$ python3 -q
>>> import numpy as np
>>> import numpy.linalg as la
>>> np.set_printoptions(suppress=True, linewidth=200)
>>> A = np.load("run11.npy")
>>> print(A.round(3))
[[-12.69   65.913 -56.182 -29.726 -16.291 -27.002]
 [-13.464  41.505 -33.995 -15.938 -12.487 -18.519]
 [-13.286  36.193 -29.197 -13.205 -11.58  -16.647]
 [-11.571  20.719 -15.382  -6.079  -8.608 -11.034]
 [-11.086  18.378 -13.33   -5.146  -8.087 -10.145]
 [ -6.454   6.035  -3.034  -1.281  -4.496  -4.886]
 [ -4.588   3.486  -1.226  -0.803  -3.287  -3.44 ]
 [  1.386  -0.529  -0.605   0.767   1.458   1.469]
 [  2.435  -0.974  -2.02    2.982   3.664   3.819]
 [  2.166  -1.613  -3.53    6.946   6.029   6.61 ]
 [ -5.193  -7.156  -4.943  27.071  13.051  16.675]
 [-11.245 -11.998  -3.677  40.268  16.486  22.391]
 [-29.682 -28.197   3.716  77.668  24.744  37.585]]
>>> print(la.matrix_rank(A, rtol=0.1))
3
>>> print([round(float(x), 3) for x in la.svd(A, compute_uv=False)[:3]])
[155.874, 86.735, 20.663]
>>> lab = A[:, 1] > np.median(A[:, 1])
>>> r0 = A[lab].mean(axis=0) - A[~lab].mean(axis=0)
>>> print(((A - A.mean(axis=0)) @ r0 > 0).astype(int))
[1 1 1 1 1 1 0 0 0 0 0 0 0]
>>> print(r0.round(3))
[ -5.037  38.169 -23.432 -34.024 -19.136 -26.864]
>>> print(np.argsort(-np.abs(r0).round(6), kind="stable"))
[1 3 5 2 4 0]
>>> print(lab.astype(int))
[1 1 1 1 1 1 0 0 0 0 0 0 0]
>>> left, sig, vt = la.svd(A)
>>> print(np.argmax(sig[:-1] / (sig[1:] + 1e-6)) + 1)
3
>>> out = left[:, :3] @ np.diag(sig[:3]) @ vt[:3]
>>> print(np.round(la.norm(A - out) / la.norm(A), 3))
0.0
>>> print(la.matrix_rank(A, rtol=0.05))
3
>>> print(la.matrix_rank(out))
3
>>> feats = np.array([[2, 0, 0, 0, 0, 0, 0],
...     [-7, -8, 0, 0, 0, 0, 0],
...     [3, -3, -9, 0, 0, 0, 0],
...     [-2, 4, -9, -7, 0, 0, 0],
...     [-1, 3, -7, 3, 5, 0, 0],
...     [-9, -3, 5, -8, 0, -6, 0],
...     [-4, -4, -2, -8, 5, 4, 8]])
>>> # triangular
>>> print(np.round(np.sort(np.abs(la.eigvals(feats))), 3))
[2. 5. 6. 7. 8. 8. 9.]
>>> print(round(float(la.det(feats)), 3))
241920.0
>>> print(np.allclose(feats, feats.T))
False
>>> print(np.trace(feats))
-15
>>> print(feats @ feats)
[[  4   0   0   0   0   0   0]
 [ 42  64   0   0   0   0   0]
 [  0  51  81   0   0   0   0]
 [-45 -33 144  49   0   0   0]
 [-55  24   1  -6  25   0   0]
 [ 88  -5  -3 104   0  36   0]
 [-43 -23  59 -25  65   8  64]]
>>> print((feats + feats.T) / 2)
[[ 2.  -3.5  1.5 -1.  -0.5 -4.5 -2. ]
 [-3.5 -8.  -1.5  2.   1.5 -1.5 -2. ]
 [ 1.5 -1.5 -9.  -4.5 -3.5  2.5 -1. ]
 [-1.   2.  -4.5 -7.   1.5 -4.  -4. ]
 [-0.5  1.5 -3.5  1.5  5.   0.   2.5]
 [-4.5 -1.5  2.5 -4.   0.  -6.   2. ]
 [-2.  -2.  -1.  -4.   2.5  2.   8. ]]
>>> rng = np.random.default_rng(150412)
>>> lab = rng.permutation(7)
>>> print(lab)
[6 3 2 5 0 1 4]
>>> out = feats[lab][:, lab]
>>> print(np.diag(out))
[ 8 -7 -9 -6  2 -8  5]
>>> print(out)
[[ 8 -8 -2  4 -4 -4  5]
 [ 0 -7 -9  0 -2  4  0]
 [ 0  0 -9  0  3 -3  0]
 [ 0 -8  5 -6 -9 -3  0]
 [ 0  0  0  0  2  0  0]
 [ 0  0  0  0 -7 -8  0]
 [ 0  3 -7  0 -1  3  5]]
>>> out = feats / np.sqrt((feats ** 2).mean(axis=1, keepdims=True))
>>> print(la.matrix_rank(feats - feats.mean(axis=1, keepdims=True)))
6
>>> print(out[3].round(3))
[-0.432  0.864 -1.944 -1.512  0.     0.     0.   ]
>>> print(np.round(la.norm(out, axis=1), 3))
[2.646 2.646 2.646 2.646 2.646 2.646 2.646]
>>> E = np.array([[3.3, 0.0, 1.0, 2.0, 1.0, 0.0],
...     [3.0, 2.3, 0.0, 3.0, 3.0, 3.0],
...     [3.0, 2.0, 0.3, 2.0, 2.0, 2.0],
...     [1.0, 1.0, 1.0, 1.3, 2.0, 2.0],
...     [3.0, 0.0, 0.0, 0.0, 2.3, 0.0],
...     [3.0, 0.0, 1.0, 2.0, 1.0, 0.3]])
>>> O, R = la.qr(E)
>>> print(np.allclose(R.T @ R, E.T @ E))
True
>>> print(np.round(O @ R, 3) + 0)
[[3.3 0.  1.  2.  1.  0. ]
 [3.  2.3 0.  3.  3.  3. ]
 [3.  2.  0.3 2.  2.  2. ]
 [1.  1.  1.  1.3 2.  2. ]
 [3.  0.  0.  0.  2.3 0. ]
 [3.  0.  1.  2.  1.  0.3]]
>>> print(round(float(np.trace(O @ O.T)), 3))
6.0
>>> print(np.round(abs(R[0, 0]), 3), np.round(la.norm(E[:, 0]), 3))
6.92 6.92
>>> print(np.round(O.T @ O, 3) + 0)
[[1. 0. 0. 0. 0. 0.]
 [0. 1. 0. 0. 0. 0.]
 [0. 0. 1. 0. 0. 0.]
 [0. 0. 0. 1. 0. 0.]
 [0. 0. 0. 0. 1. 0.]
 [0. 0. 0. 0. 0. 1.]]
>>> def softmax(z):
...     e = np.exp(z - z.max(axis=-1, keepdims=True))
...     return e / e.sum(axis=-1, keepdims=True)
... 
>>> print(softmax(E).sum(axis=1))
[1. 1. 1. 1. 1. 1.]
>>> print(np.round(softmax(E[3] + -2), 3))
[0.102 0.102 0.102 0.138 0.278 0.278]
>>> S = E @ E.T / np.sqrt(6)
>>> print(np.round(softmax(S)[3] @ E, 3))
[2.948 2.2   0.068 2.834 2.848 2.83 ]
>>> print(np.round(la.norm(E, axis=1), 3))
[4.11  6.426 5.009 3.562 3.78  3.885]
>>> print(np.round(la.norm(E, axis=0), 3))
[6.92  3.208 1.758 4.763 4.928 4.134]
>>> lab = rng.permutation(6)
>>> print(lab)
[2 5 0 4 1 3]
>>> out = E[lab][:, lab]
>>> print(out)
[[0.3 2.  3.  2.  2.  2. ]
 [1.  0.3 3.  1.  0.  2. ]
 [1.  0.  3.3 1.  0.  2. ]
 [0.  0.  3.  2.3 0.  0. ]
 [0.  3.  3.  3.  2.3 3. ]
 [1.  2.  1.  2.  1.  1.3]]
>>> print(round(float(la.det(out)), 3), round(la.det(E[lab]), 3))
4.748 4.748
>>> mat = np.load("m.npy")
>>> print(mat.round(3))
[[ 0.027 -0.027  0.081 -0.135  0.027]
 [-0.027  0.027 -0.081  0.135 -0.027]
 [ 0.081 -0.081  0.243 -0.405  0.081]
 [-0.135  0.135 -0.405  0.676 -0.135]
 [ 0.027 -0.027  0.081 -0.135  0.027]]
>>> # equal to its transpose
>>> print(np.round(softmax(mat[2] + 2), 3))
[0.215 0.183 0.253 0.132 0.215]
>>> print(np.round(softmax(mat).sum(axis=1), 3))
[1. 1. 1. 1. 1.]
>>> print(np.round(softmax(10 * mat[2]), 3))
[0.138 0.027 0.697 0.001 0.138]
>>> S = mat @ mat.T / np.sqrt(5)
>>> print(softmax(S).round(6).argmax(axis=1))
[2 3 2 3 2]
>>> print(np.round(softmax(S + np.triu(np.full(S.shape, -np.inf), 1)), 3))
[[1.    0.    0.    0.    0.   ]
 [0.494 0.506 0.    0.    0.   ]
 [0.333 0.309 0.358 0.    0.   ]
 [0.225 0.253 0.199 0.323 0.   ]
 [0.203 0.198 0.208 0.189 0.203]]
>>> vec = np.array([-5, 4, -1, -4, -2])
>>> print((mat @ vec).argmax())
2
>>> print(np.round(mat @ np.eye(5)[0], 3))
[ 0.027 -0.027  0.081 -0.135  0.027]
>>> print(np.sign((mat @ vec).round(6)))
[ 1. -1.  1. -1.  1.]
>>> print(np.round(np.einsum("ij,j->i", mat, vec), 3))
[ 0.162 -0.162  0.486 -0.811  0.162]
>>> out = mat / la.norm(mat, axis=1, keepdims=True)
>>> G = out @ out.T
>>> print(G)
[[ 1. -1.  1. -1.  1.]
 [-1.  1. -1.  1. -1.]
 [ 1. -1.  1. -1.  1.]
 [-1.  1. -1.  1. -1.]
 [ 1. -1.  1. -1.  1.]]
>>> print((G - 2 * np.eye(5)).round(6).argmax(axis=1))
[2 3 0 1 0]
>>> O, V = la.qr(feats[:, :6])[0], la.qr(feats[:, 6:])[0]
>>> sig = la.svd(O.T @ V, compute_uv=False)
>>> print(sig.round(3))
[0.998]
>>> print(np.round(np.degrees(np.arccos(sig.clip(0, 1))), 3))
[3.58]
>>> print((sig > 0.9).sum())
1
>>> J = np.loadtxt("dump.csv", delimiter=",")
>>> print(J)
[[-0.7 -0.6 -1.1  0.3  1.5 -0.6  1.   1.7]
 [-0.8  0.3  0.4  0.1 -0.6 -0.3  2.2  1.3]
 [-0.4  1.9 -0.4 -0.6  0.3  0.7 -0.1  1.4]
 [ 0.8 -0.3  0.   0.1  0.1 -0.6  1.2  0.3]]
>>> print(np.round(J.mean(axis=0), 3))
[-0.275  0.325 -0.275 -0.025  0.325 -0.2    1.075  1.175]
>>> J[:, 8]
Traceback (most recent call last):
  File "<python-input-82>", line 1, in <module>
    J[:, 8]
    ~^^^^^^
IndexError: index 8 is out of bounds for axis 1 with size 8
>>> print(np.round(J - J[0], 3))
[[ 0.   0.   0.   0.   0.   0.   0.   0. ]
 [-0.1  0.9  1.5 -0.2 -2.1  0.3  1.2 -0.4]
 [ 0.3  2.5  0.7 -0.9 -1.2  1.3 -1.1 -0.3]
 [ 1.5  0.3  1.1 -0.2 -1.4  0.   0.2 -1.4]]
>>> print(la.matrix_rank(J))
4
>>> print(np.count_nonzero(J))
31
>>> G = J.T @ J
>>> print(la.matrix_rank(G))
4
>>> print(np.round(la.svd(J, compute_uv=False) ** 2, 3))
[13.545  6.696  4.675  1.095]
>>> print(np.round(np.diag(G), 3))
[1.93 4.15 1.53 0.47 2.71 1.3  7.29 6.63]
>>> print(np.round(la.eigvalsh(G)[::-1], 3) + 0)
[13.545  6.696  4.675  1.095  0.     0.     0.     0.   ]
>>> out = J / la.norm(J, axis=1, keepdims=True)
>>> G = out @ out.T
>>> print(G[3].round(3))
[ 0.391  0.533 -0.245  1.   ]
>>> print(np.argwhere(np.triu(np.abs(G) > 0.95, 1)))
[]
>>> print(np.round(la.norm(out, axis=1), 3))
[1. 1. 1. 1.]
>>> print(G.round(3))
[[ 1.     0.443  0.222  0.391]
 [ 0.443  1.     0.256  0.533]
 [ 0.222  0.256  1.    -0.245]
 [ 0.391  0.533 -0.245  1.   ]]
